$ python3 -q
>>> import numpy as np
>>> import numpy.linalg as la
>>> np.set_printoptions(precision=2, suppress=True, linewidth=120, legacy="1.25")
>>> m1 = np.load("out12.npy")
>>> m1
array([[-0.08, -0.03, -0.02,  0.23, -0.11, -0.03],
       [ 0.72,  0.27,  0.18, -2.07,  0.99,  0.27],
       [ 0.32,  0.12,  0.08, -0.92,  0.44,  0.12],
       [ 0.08,  0.03,  0.02, -0.23,  0.11,  0.03],
       [-0.88, -0.33, -0.22,  2.53, -1.21, -0.33],
       [ 0.32,  0.12,  0.08, -0.92,  0.44,  0.12],
       [ 0.24,  0.09,  0.06, -0.69,  0.33,  0.09],
       [-1.28, -0.48, -0.32,  3.68, -1.76, -0.48],
       [ 0.48,  0.18,  0.12, -1.38,  0.66,  0.18],
       [ 0.64,  0.24,  0.16, -1.84,  0.88,  0.24],
       [ 1.04,  0.39,  0.26, -2.99,  1.43,  0.39],
       [-0.32, -0.12, -0.08,  0.92, -0.44, -0.12]])
>>> # columns 1 and 5 are equal
>>> Ac = m1 - m1.mean(axis=0)
>>> V = la.svd(Ac)[2][:1]
>>> A2 = Ac - Ac @ V.T @ V
>>> np.round(A2.std(axis=0), 2) + 0
array([0., 0., 0., 0., 0., 0.])
>>> la.norm(A2, axis=1).round(6).argmax()
0
>>> round(la.norm(A2) / la.norm(Ac), 2)
0.0
>>> z = m1[:, 1] > np.median(m1[:, 1])
>>> u = m1[z].mean(axis=0) - m1[~z].mean(axis=0)
>>> u
array([ 0.96,  0.36,  0.24, -2.76,  1.32,  0.36])
>>> np.argsort(-np.abs(u).round(6), kind="stable")
array([3, 4, 0, 1, 5, 2])
>>> ((m1 - m1.mean(axis=0)) @ u > 0).astype(int)
array([0, 1, 1, 0, 0, 1, 1, 0, 1, 1, 1, 0])
>>> r = la.matrix_rank(m1)
>>> r
1
>>> ns = la.svd(m1)[2][r:].T
>>> la.matrix_rank(m1.T @ m1), la.matrix_rank(m1 @ m1.T)
(1, 1)
>>> np.allclose(m1 @ ns, 0)
True
>>> ns @ ns.T
array([[ 0.91, -0.03, -0.02,  0.25, -0.12, -0.03],
       [-0.03,  0.99, -0.01,  0.09, -0.04, -0.01],
       [-0.02, -0.01,  0.99,  0.06, -0.03, -0.01],
       [ 0.25,  0.09,  0.06,  0.28,  0.34,  0.09],
       [-0.12, -0.04, -0.03,  0.34,  0.84, -0.04],
       [-0.03, -0.01, -0.01,  0.09, -0.04,  0.99]])
